In [1]: import numpy as np

In [2]: from numpy import linalg as LA

In [3]: np.set_printoptions(precision=3, suppress=True, linewidth=100, sign=" ")

In [4]: A = np.load("arr.npy")

In [5]: A
Out[5]: 
array([[ 1.   ,  0.2  ,  0.04 ,  0.008,  0.002,  0.   ,  0.   ],
       [ 0.2  ,  1.   ,  0.2  ,  0.04 ,  0.008,  0.002,  0.   ],
       [ 0.04 ,  0.2  ,  1.   ,  0.2  ,  0.04 ,  0.008,  0.002],
       [ 0.008,  0.04 ,  0.2  ,  1.   ,  0.2  ,  0.04 ,  0.008],
       [ 0.002,  0.008,  0.04 ,  0.2  ,  1.   ,  0.2  ,  0.04 ],
       [ 0.   ,  0.002,  0.008,  0.04 ,  0.2  ,  1.   ,  0.2  ],
       [ 0.   ,  0.   ,  0.002,  0.008,  0.04 ,  0.2  ,  1.   ]])

In [6]: x = np.array([7, 2, 7, 4, 2, 5, 1])

In [7]: (A @ x).argmax()
Out[7]: np.int64(2)

In [8]: A @ (2 * x)
Out[8]: array([ 15.432,   9.972,  17.204,  12.288,   8.3  ,  11.64 ,   4.252])

In [9]: vals, evecs = LA.eigh(A)

In [10]: x = np.array([-3, -1, -3, 3, 1, 2, 2])

In [11]: np.abs(A).sum(axis=1).max(), round(float(np.abs(vals).max()), 3)
Out[11]: (np.float64(1.496), 1.439)

In [12]: np.round(evecs * np.sqrt(vals) @ evecs.T, 3) + 0
Out[12]: 
array([[ 0.995,  0.1  ,  0.015,  0.002,  0.001,  0.   ,  0.   ],
       [ 0.1  ,  0.99 ,  0.099,  0.015,  0.002,  0.001,  0.   ],
       [ 0.015,  0.099,  0.99 ,  0.099,  0.015,  0.002,  0.001],
       [ 0.002,  0.015,  0.099,  0.99 ,  0.099,  0.015,  0.002],
       [ 0.001,  0.002,  0.015,  0.099,  0.99 ,  0.099,  0.015],
       [ 0.   ,  0.001,  0.002,  0.015,  0.099,  0.99 ,  0.1  ],
       [ 0.   ,  0.   ,  0.001,  0.002,  0.015,  0.1  ,  0.995]])

In [13]: np.round(evecs * np.abs(vals) @ evecs.T, 3) + 0
Out[13]: 
array([[ 1.   ,  0.2  ,  0.04 ,  0.008,  0.002,  0.   ,  0.   ],
       [ 0.2  ,  1.   ,  0.2  ,  0.04 ,  0.008,  0.002,  0.   ],
       [ 0.04 ,  0.2  ,  1.   ,  0.2  ,  0.04 ,  0.008,  0.002],
       [ 0.008,  0.04 ,  0.2  ,  1.   ,  0.2  ,  0.04 ,  0.008],
       [ 0.002,  0.008,  0.04 ,  0.2  ,  1.   ,  0.2  ,  0.04 ],
       [ 0.   ,  0.002,  0.008,  0.04 ,  0.2  ,  1.   ,  0.2  ],
       [ 0.   ,  0.   ,  0.002,  0.008,  0.04 ,  0.2  ,  1.   ]])

In [14]: np.round(evecs * np.maximum(vals, 0) @ evecs.T, 3) + 0
Out[14]: 
array([[ 1.   ,  0.2  ,  0.04 ,  0.008,  0.002,  0.   ,  0.   ],
       [ 0.2  ,  1.   ,  0.2  ,  0.04 ,  0.008,  0.002,  0.   ],
       [ 0.04 ,  0.2  ,  1.   ,  0.2  ,  0.04 ,  0.008,  0.002],
       [ 0.008,  0.04 ,  0.2  ,  1.   ,  0.2  ,  0.04 ,  0.008],
       [ 0.002,  0.008,  0.04 ,  0.2  ,  1.   ,  0.2  ,  0.04 ],
       [ 0.   ,  0.002,  0.008,  0.04 ,  0.2  ,  1.   ,  0.2  ],
       [ 0.   ,  0.   ,  0.002,  0.008,  0.04 ,  0.2  ,  1.   ]])

In [15]: x @ A @ x
Out[15]: np.float64(40.076)

In [16]: round(float(x @ A @ x / (x @ x)), 3), round(float(vals[0]), 3), round(vals[-1], 3)
Out[16]: (1.083, 0.683, np.float64(1.439))

In [17]: (np.sign(evecs[:, -1].round(6)) == np.sign(evecs[0, -1].round(6))).astype(int)
Out[17]: array([ 1,  1,  1,  1,  1,  1,  1])

In [18]: rng = np.random.default_rng(311)

In [19]: labels = rng.permutation(7)

In [20]: Y = A[:, labels] * rng.choice([-1, 1], 7)

In [21]: Y
Out[21]: 
array([[ 0.   , -0.2  , -0.002, -0.008,  1.   ,  0.04 ,  0.   ],
       [ 0.   , -1.   , -0.008, -0.04 ,  0.2  ,  0.2  ,  0.002],
       [ 0.002, -0.2  , -0.04 , -0.2  ,  0.04 ,  1.   ,  0.008],
       [ 0.008, -0.04 , -0.2  , -1.   ,  0.008,  0.2  ,  0.04 ],
       [ 0.04 , -0.008, -1.   , -0.2  ,  0.002,  0.04 ,  0.2  ],
       [ 0.2  , -0.002, -0.2  , -0.04 ,  0.   ,  0.008,  1.   ],
       [ 1.   , -0.   , -0.04 , -0.008,  0.   ,  0.002,  0.2  ]])

In [22]: Uu, _, Vt = LA.svd(A.T @ Y)

In [23]: labels
Out[23]: array([ 6,  1,  4,  3,  0,  2,  5])

In [24]: np.round(Uu @ Vt, 3) + 0
Out[24]: 
array([[ 0.,  0.,  0.,  0.,  1.,  0.,  0.],
       [ 0., -1.,  0.,  0.,  0.,  0.,  0.],
       [ 0.,  0.,  0.,  0.,  0.,  1.,  0.],
       [ 0.,  0.,  0., -1.,  0.,  0.,  0.],
       [ 0.,  0., -1.,  0.,  0.,  0.,  0.],
       [ 0.,  0.,  0.,  0.,  0.,  0.,  1.],
       [ 1.,  0.,  0.,  0.,  0.,  0.,  0.]])

In [25]: M = np.loadtxt("run10.csv", delimiter=",")

In [26]: M
Out[26]: 
array([[ -0.3,  -0.7,  -0.3,  -2.6,  -0.6,   0.3,   1.3,  -2. ,   0.7,   0.6,   0.8],
       [  0. ,  -1.1,  -0.5,   0.1,   0.5,  -0.2,   1.3,   0. ,  -0.6,  -0.2,   0.3],
       [ -2.4,  -0.7,   1.7,   1.2,   1.4,   0. ,   1.2,  -0.6,   0.2,  -0.1,   0.8],
       [  1.3,  -0.8,  -0.8,  -1. ,  -1.5,   0.6,   0.7,   0.7,   0.2,  -0.8,   0.8],
       [ -0.2,   0.8,  -1. ,   1.2,   0.5,   0.2,   0.6,   0.3,  -1.3,   1.3,  -1.6],
       [ -1.6,  -2.1,   0.8,   1.8,  -0.8,   0.1,   0.7,   0.6,   1.2,   1.7,   0.2],
       [-14. ,   9. , -17. , -13. ,  -6. ,   6. ,  -3. ,  -3. ,  12. ,  -7. ,   9. ],
       [ -0.9,  -1.3,   0.2,   0.6,   0.6,  -0.4,  -0.3,  -0.6,   1.5,   0.4,  -0.8],
       [  0.2,   1.2,   0. ,   0.7,  -1. ,   1.3,  -1.3,  -1.3,  -0.7,  -0.4,   1.6],
       [ -0.6,  -2. ,   0.1,   1. ,  -0.4,   0.3,  -2.5,  -1.3,  -0.4,   0.6,   0. ]])

In [27]: LA.norm(M, axis=1)
Out[27]: array([  3.881,   1.985,   3.877,   2.98 ,   3.13 ,   4.089,  33.151,   2.631,   3.354,   3.752])

In [28]: round(float(LA.norm(M, "nuc")), 3)
Out[28]: 58.982

In [29]: np.round(LA.norm(M) ** 2 / LA.norm(M, 2) ** 2, 3)
Out[29]: np.float64(1.086)

In [30]: F = np.load("sample13.npy")

In [31]: F
Out[31]: 
array([[ 0.865, -0.431,  0.891,  1.28 , -0.848, -1.28 ,  1.277, -0.42 ],
       [-3.232,  1.644, -3.262, -4.881,  3.269,  4.9  , -4.903,  1.631],
       [-3.37 ,  1.685, -3.383, -5.007,  3.369,  5.009, -5.032,  1.665],
       [-2.358,  1.158, -2.356, -3.561,  2.365,  3.49 , -3.539,  1.182],
       [-2.06 ,  1.056, -2.038, -3.052,  2.02 ,  3.084, -3.067,  1.026],
       [-2.463,  1.215, -2.485, -3.722,  2.457,  3.7  , -3.743,  1.237],
       [-2.08 ,  1.037, -2.1  , -3.102,  2.055,  3.131, -3.116,  1.045],
       [ 2.919, -1.452,  2.923,  4.35 , -2.903, -4.355,  4.335, -1.45 ],
       [-0.282,  0.146, -0.266, -0.438,  0.292,  0.446, -0.474,  0.177],
       [-0.569,  0.297, -0.614, -0.89 ,  0.597,  0.886, -0.923,  0.32 ],
       [-2.539,  1.269, -2.502, -3.799,  2.545,  3.802, -3.745,  1.261],
       [ 0.67 , -0.309,  0.649,  0.973, -0.644, -0.944,  1.009, -0.275],
       [ 0.285, -0.146,  0.248,  0.466, -0.27 , -0.416,  0.429, -0.128],
       [ 1.173, -0.55 ,  1.151,  1.733, -1.162, -1.752,  1.735, -0.575],
       [ 2.897, -1.435,  2.862,  4.275, -2.841, -4.259,  4.279, -1.47 ],
       [-4.265,  2.161, -4.315, -6.451,  4.307,  6.4  , -6.449,  2.133],
       [ 0.393, -0.215,  0.4  ,  0.618, -0.396, -0.652,  0.637, -0.205],
       [-0.981,  0.469, -0.999, -1.503,  0.999,  1.479, -1.536,  0.493],
       [ 1.353, -0.697,  1.368,  2.017, -1.347, -2.016,  2.043, -0.655],
       [-1.936,  0.97 , -1.93 , -2.945,  1.91 ,  2.907, -2.906,  0.985],
       [ 3.099, -1.569,  3.128,  4.702, -3.115, -4.675,  4.653, -1.525],
       [ 2.668, -1.336,  2.669,  4.054, -2.686, -3.985,  4.009, -1.336],
       [ 1.787, -0.9  ,  1.827,  2.671, -1.811, -2.701,  2.666, -0.912],
       [ 0.933, -0.486,  0.874,  1.372, -0.881, -1.372,  1.336, -0.458],
       [-1.116,  0.567, -1.126, -1.693,  1.118,  1.687, -1.69 ,  0.538],
       [ 2.043, -1.037,  2.003,  3.04 , -2.036, -3.014,  2.999, -1.035],
       [-0.045,  0.064, -0.059, -0.158,  0.093,  0.121, -0.128,  0.062],
       [ 1.24 , -0.627,  1.223,  1.839, -1.18 , -1.859,  1.864, -0.635],
       [ 5.787, -2.866,  5.785,  8.659, -5.776, -8.67 ,  8.654, -2.91 ],
       [ 0.132, -0.016,  0.08 ,  0.191, -0.086, -0.165,  0.187, -0.083],
       [-0.98 ,  0.53 , -0.964, -1.457,  0.969,  1.465, -1.489,  0.513],
       [-0.748,  0.367, -0.736, -1.124,  0.767,  1.106, -1.124,  0.399],
       [ 1.366, -0.665,  1.329,  2.024, -1.37 , -2.057,  2.04 , -0.74 ],
       [ 1.8  , -0.918,  1.824,  2.713, -1.818, -2.728,  2.712, -0.915],
       [ 1.469, -0.728,  1.488,  2.242, -1.476, -2.173,  2.181, -0.711],
       [-0.854,  0.411, -0.834, -1.255,  0.867,  1.296, -1.289,  0.42 ],
       [ 0.75 , -0.391,  0.737,  1.121, -0.73 , -1.061,  1.103, -0.377],
       [ 3.587, -1.807,  3.609,  5.368, -3.574, -5.366,  5.357, -1.787],
       [ 2.355, -1.162,  2.316,  3.504, -2.329, -3.441,  3.493, -1.187]])

In [32]: basis = F[[13, 6]].astype(float)

In [33]: for _ in range(5):
    ...:     labels = LA.norm(F[:, None] - basis, axis=-1).argmin(axis=1)
    ...:     basis = np.array([F[labels == j].mean(axis=0) for j in range(2)])
    ...: 

In [34]: labels
Out[34]: 
array([ 0,  1,  1,  1,  1,  1,  1,  0,  1,  1,  1,  0,  0,  0,  0,  1,  0,  1,  0,  1,  0,  0,  0,
        0,  1,  0,  1,  0,  0,  0,  1,  1,  0,  0,  0,  1,  0,  0,  0])

In [35]: np.abs(basis[1] - basis[0]).argmax()
Out[35]: np.int64(3)

In [36]: basis[1] - basis[0]
Out[36]: array([-3.556,  1.782, -3.553, -5.341,  3.55 ,  5.321, -5.338,  1.787])

In [37]: Xs = (F - F.mean(axis=0)) / F.std(axis=0)

In [38]: Xs.std(axis=0)
Out[38]: array([ 1.,  1.,  1.,  1.,  1.,  1.,  1.,  1.])

In [39]: c = LA.lstsq(np.delete(Xs, 5, axis=1), Xs[:, 5])[0]

In [40]: np.abs(c).argmax()
Out[40]: np.int64(5)

In [41]: c
Out[41]: array([-0.152,  0.1  , -0.158, -0.045,  0.145, -0.313,  0.088])

In [42]: Uu, sigma, Vt = LA.svd(F)

In [43]: np.argmax(sigma[:-1] / (sigma[1:] + 1e-6)) + 1
Out[43]: np.int64(1)

In [44]: sigma
Out[44]: array([ 43.271,   0.156,   0.145,   0.132,   0.116,   0.11 ,   0.104,   0.078])

In [45]: Y = Uu[:, :1] @ np.diag(sigma[:1]) @ Vt[:1]

In [46]: np.round(np.abs(F - Y).max(), 3)
Out[46]: np.float64(0.058)

In [47]: np.round(LA.norm(F - Y, 2), 3), round(sigma[1], 3)
Out[47]: (np.float64(0.156), np.float64(0.156))

In [48]: LA.matrix_rank(F, rtol=0.05)
Out[48]: np.int64(1)

In [49]: G = np.cov(F, rowvar=False)

In [50]: F.std(axis=0)
Out[50]: array([ 2.152,  1.078,  2.155,  3.229,  2.151,  3.22 ,  3.225,  1.079])

In [51]: np.argwhere(np.triu(np.abs(np.corrcoef(F.T)) > 0.8, 1))
Out[51]: 
array([[ 0,  1],
       [ 0,  2],
       [ 0,  3],
       [ 0,  4],
       [ 0,  5],
       [ 0,  6],
       [ 0,  7],
       [ 1,  2],
       [ 1,  3],
       [ 1,  4],
       [ 1,  5],
       [ 1,  6],
       [ 1,  7],
       [ 2,  3],
       [ 2,  4],
       [ 2,  5],
       [ 2,  6],
       [ 2,  7],
       [ 3,  4],
       [ 3,  5],
       [ 3,  6],
       [ 3,  7],
       [ 4,  5],
       [ 4,  6],
       [ 4,  7],
       [ 5,  6],
       [ 5,  7],
       [ 6,  7]])

In [52]: np.argsort(-F.std(axis=0).round(6), kind="stable")
Out[52]: array([ 3,  6,  5,  2,  0,  4,  7,  1])

In [53]: np.corrcoef(F.T)
Out[53]: 
array([[ 1., -1.,  1.,  1., -1., -1.,  1., -1.],
       [-1.,  1., -1., -1.,  1.,  1., -1.,  1.],
       [ 1., -1.,  1.,  1., -1., -1.,  1., -1.],
       [ 1., -1.,  1.,  1., -1., -1.,  1., -1.],
       [-1.,  1., -1., -1.,  1.,  1., -1.,  1.],
       [-1.,  1., -1., -1.,  1.,  1., -1.,  1.],
       [ 1., -1.,  1.,  1., -1., -1.,  1., -1.],
       [-1.,  1., -1., -1.,  1.,  1., -1.,  1.]])

In [54]: round(np.corrcoef(F[:, 0], F[:, 7])[0, 1], 3)
Out[54]: np.float64(-1.0)

In [55]: feats = np.load("dump.npy")

In [56]: feats
Out[56]: 
array([[-5.037,  1.684, -0.586,  2.072,  3.765,  0.175,  5.423, -3.647, -3.2  ],
       [ 5.569, -6.105, -1.072, -0.69 , -4.401,  2.357, -2.056, -0.865, -0.443],
       [ 4.236, -0.593, -0.777,  5.022, -1.862,  1.02 ,  4.491,  5.01 ,  2.47 ],
       [-3.011,  3.158,  4.492, -3.892,  5.098, -3.084,  2.547, -1.745,  0.767],
       [ 1.293,  3.031,  0.548, -8.245, -2.59 ,  3.114, -0.063, -0.485, -2.055],
       [ 1.99 ,  1.66 ,  3.879, -1.36 ,  5.182,  4.2  , -1.694,  1.493, -5.176],
       [-1.388, -7.399,  2.653, -0.986,  2.48 , -0.088, -3.885,  3.281,  1.816],
       [ 1.29 , -4.618,  1.88 ,  1.91 ,  0.443,  2.856, -0.193, -5.219,  5.848],
       [-0.864, -0.037,  7.993,  2.68 ,  0.37 ,  1.128, -2.42 , -0.401,  4.556],
       [ 0.731, -4.725,  2.199, -2.007, -0.346,  3.808, -0.923,  5.583,  4.651],
       [-2.789, -6.221,  3.671, -2.932, -2.2  , -0.12 ,  1.239, -3.427,  3.648],
       [ 2.662,  0.306,  0.718,  5.443, -1.011, -0.469,  7.774,  0.944, -0.338],
       [ 0.305, -1.831,  4.947,  3.332, -0.639, -2.749, -4.998, -4.079,  3.376],
       [-3.27 , -0.771,  1.641, -4.212, -1.   , -3.202, -7.172, -0.582, -2.293]])

In [57]: x = np.array([-9, 2, -7, 9, -1, -7, -4, 8, -3])

In [58]: target = feats @ x

In [59]: LA.solve(feats.T @ feats, feats.T @ target)
Out[59]: array([-9.,  2., -7.,  9., -1., -7., -4.,  8., -3.])

In [60]: target = target + 0.05 * rng.normal(size=14)

In [61]: target
Out[61]: 
array([  25.154,  -70.472,   20.802,  -43.044, -100.211,  -54.353,    4.682,  -95.806,  -39.576,
        -41.394,  -79.786,    2.393,  -13.908,   32.765])

In [62]: c, *_ = LA.lstsq(feats, target)

In [63]: c.round()
Out[63]: array([-9.,  2., -7.,  9., -1., -7., -4.,  8., -3.])
